$ ipython --no-banner

In [1]: import numpy as np

In [2]: from numpy import linalg as LA

In [3]: np.set_printoptions(suppress=True, linewidth=140)

In [4]: def tidy(a):
   ...:     return np.round(a, 2) + 0
   ...: 

In [5]: m1 = np.loadtxt("m.csv", delimiter=",")

In [6]: print(m1)
[[-3.  0.  0.  0.  0.  0.]
 [ 3.  0.  0.  0.  0.  0.]
 [-3.  1.  0.  0.  0.  0.]
 [ 0.  0. -3.  0.  0.  0.]
 [ 0.  0.  3.  0.  0.  0.]
 [ 0.  0. -3.  1.  0.  0.]
 [ 0.  0.  0.  0. -3.  0.]
 [ 0.  0.  0.  0.  3.  0.]
 [ 0.  0.  0.  0. -3.  1.]]

In [7]: print(tidy(LA.norm(m1[5] - m1[0])))
4.36

In [8]: print(tidy(LA.norm(m1[5], 1)), tidy(LA.norm(m1[5], np.inf)))
4.0 3.0

In [9]: print(m1[5] @ m1[0])
0.0

In [10]: print(tidy(LA.norm(m1, "nuc")))
18.12

In [11]: print(LA.norm(m1, axis=1).argmax())
2

In [12]: print(tidy(LA.norm(m1, 1)), tidy(LA.norm(m1, np.inf)))
9.0 4.0

In [13]: print(tidy(LA.norm(m1) ** 2 / LA.norm(m1, 2) ** 2))
3.07

In [14]: print(tidy(LA.norm(m1, axis=1)))
[3.   3.   3.16 3.   3.   3.16 3.   3.   3.16]

In [15]: M2 = m1[0, 0] * m1[1:] - np.outer(m1[1:, 0], m1[0])

In [16]: print(M2)
[[ 0. -0. -0. -0. -0. -0.]
 [ 0. -3.  0.  0.  0.  0.]
 [ 0. -0.  9. -0. -0. -0.]
 [ 0. -0. -9. -0. -0. -0.]
 [ 0. -0.  9. -3. -0. -0.]
 [ 0. -0. -0. -0.  9. -0.]
 [ 0. -0. -0. -0. -9. -0.]
 [ 0. -0. -0. -0.  9. -3.]]

In [17]: print(m1[:, 0] / m1[0, 0])
[ 1. -1.  1. -0. -0. -0. -0. -0. -0.]

In [18]: print(LA.matrix_rank(M2), LA.matrix_rank(m1))
5 6

In [19]: print(np.flatnonzero(~M2.round(6).any(axis=1)))
[0]

In [20]: M2 = np.c_[m1[:, :2] @ np.array([[-3, -1], [0, -1]]), np.array([2, 0, 2, 0, -2, -1, 0, 0, -2])]

In [21]: print(M2)
[[ 9.  3.  2.]
 [-9. -3.  0.]
 [ 9.  2.  2.]
 [ 0.  0.  0.]
 [ 0.  0. -2.]
 [ 0.  0. -1.]
 [ 0.  0.  0.]
 [ 0.  0.  0.]
 [ 0.  0. -2.]]

In [22]: print(tidy(LA.lstsq(m1, M2[:, 0])[0]))
[-3.  0.  0.  0.  0.  0.]

In [23]: print(tidy(LA.norm(M2 - m1 @ LA.lstsq(m1, M2)[0], axis=0)))
[0. 0. 2.]

In [24]: print(LA.matrix_rank(np.c_[m1, M2]))
7

In [25]: K = np.loadtxt("data.csv", delimiter=",")

In [26]: print(tidy(K))
[[-0.2  -0.21  0.29  0.38  0.15  0.17  0.4  -0.31  0.27  0.16 -0.3   0.44]
 [-0.2  -0.53  0.01 -0.36  0.3   0.3  -0.37  0.31 -0.09  0.12  0.05  0.34]
 [ 0.06 -0.43 -0.14 -0.13 -0.16 -0.26  0.54  0.2  -0.02  0.51  0.2  -0.21]
 [-0.41 -0.16  0.11 -0.23 -0.2  -0.25  0.23  0.29  0.33 -0.62 -0.09 -0.02]
 [ 0.35 -0.21 -0.31 -0.1  -0.26  0.48  0.09  0.05  0.05 -0.12 -0.6  -0.19]
 [ 0.64 -0.19 -0.18 -0.02  0.17 -0.43  0.02 -0.03  0.09 -0.26  0.02  0.47]
 [-0.03  0.1  -0.43 -0.02 -0.13  0.43  0.14 -0.13  0.42 -0.09  0.59  0.18]
 [-0.18 -0.4  -0.14 -0.18 -0.01 -0.09 -0.04 -0.77 -0.27 -0.21  0.08 -0.18]
 [ 0.2  -0.41  0.35  0.53 -0.35  0.17 -0.15  0.14 -0.15 -0.23  0.32 -0.1 ]
 [ 0.35  0.    0.53 -0.34  0.4   0.22  0.17 -0.1   0.26 -0.08  0.16 -0.36]
 [-0.12 -0.1  -0.37  0.43  0.65  0.04  0.17  0.2  -0.12 -0.24  0.01 -0.3 ]
 [ 0.03  0.22  0.11 -0.19 -0.03  0.24  0.5   0.09 -0.67 -0.23  0.1   0.3 ]]

In [27]: r0 = np.array([3, 9, 3, 9, 9, 8, 8, 0, 0, 5, 9, 0])

In [28]: M2 = K + np.outer(r0, np.eye(12)[0])

In [29]: print(tidy(M2))
[[ 2.8  -0.21  0.29  0.38  0.15  0.17  0.4  -0.31  0.27  0.16 -0.3   0.44]
 [ 8.8  -0.53  0.01 -0.36  0.3   0.3  -0.37  0.31 -0.09  0.12  0.05  0.34]
 [ 3.06 -0.43 -0.14 -0.13 -0.16 -0.26  0.54  0.2  -0.02  0.51  0.2  -0.21]
 [ 8.59 -0.16  0.11 -0.23 -0.2  -0.25  0.23  0.29  0.33 -0.62 -0.09 -0.02]
 [ 9.35 -0.21 -0.31 -0.1  -0.26  0.48  0.09  0.05  0.05 -0.12 -0.6  -0.19]
 [ 8.64 -0.19 -0.18 -0.02  0.17 -0.43  0.02 -0.03  0.09 -0.26  0.02  0.47]
 [ 7.97  0.1  -0.43 -0.02 -0.13  0.43  0.14 -0.13  0.42 -0.09  0.59  0.18]
 [-0.18 -0.4  -0.14 -0.18 -0.01 -0.09 -0.04 -0.77 -0.27 -0.21  0.08 -0.18]
 [ 0.2  -0.41  0.35  0.53 -0.35  0.17 -0.15  0.14 -0.15 -0.23  0.32 -0.1 ]
 [ 5.35  0.    0.53 -0.34  0.4   0.22  0.17 -0.1   0.26 -0.08  0.16 -0.36]
 [ 8.88 -0.1  -0.37  0.43  0.65  0.04  0.17  0.2  -0.12 -0.24  0.01 -0.3 ]
 [ 0.03  0.22  0.11 -0.19 -0.03  0.24  0.5   0.09 -0.67 -0.23  0.1   0.3 ]]

In [30]: print(LA.matrix_rank(M2 - K))
1

In [31]: print(LA.matrix_rank(LA.inv(M2) - LA.inv(K), tol=1e-8))
1
